$ python3 -q
>>> import numpy as np
>>> import numpy.linalg as la
>>> np.set_printoptions(precision=4, suppress=True, linewidth=120, floatmode="fixed")
>>> K = np.loadtxt("x.csv", delimiter=",")
>>> K
array([[-0.2000,  0.4000, -1.4000,  5.7000, -0.1000],
       [ 0.6000, -0.3000,  0.6000, -2.7000,  0.3000]])
>>> np.argsort(-la.norm(K, axis=0).round(6), kind="stable")[:3]
array([3, 2, 0])
>>> la.matrix_rank(K, rtol=0.1)
np.int64(1)
>>> W0 = np.load("mat.npy")
>>> W0
array([[ 0.5000,  0.8000,  0.5000,  1.2000],
       [ 0.0000,  1.3000,  1.4000,  0.4000],
       [-0.5000,  0.6000,  0.2000, -0.2000],
       [-0.4000, -0.7000, -0.4000,  1.3000],
       [-0.4528,  0.5659,  0.2194, -0.1288]])
>>> U, s, Vh = la.svd(W0, full_matrices=False)
>>> np.round(U.T @ U, 4) + 0
array([[1.0000, 0.0000, 0.0000, 0.0000],
       [0.0000, 1.0000, 0.0000, 0.0000],
       [0.0000, 0.0000, 1.0000, 0.0000],
       [0.0000, 0.0000, 0.0000, 1.0000]])
>>> s / s[0]
array([1.0000, 0.7339, 0.3763, 0.1669])
>>> U.shape, s.shape, Vh.shape
((5, 4), (4,), (4, 4))
>>> s
array([2.4401, 1.7908, 0.9181, 0.4074])
>>> np.round(U.T @ W0 @ Vh.T, 4) + 0
array([[2.4401, 0.0000, 0.0000, 0.0000],
       [0.0000, 1.7908, 0.0000, 0.0000],
       [0.0000, 0.0000, 0.9181, 0.0000],
       [0.0000, 0.0000, 0.0000, 0.4074]])
>>> np.cumsum(s ** 2) / np.sum(s ** 2)
array([0.5855, 0.9008, 0.9837, 1.0000])
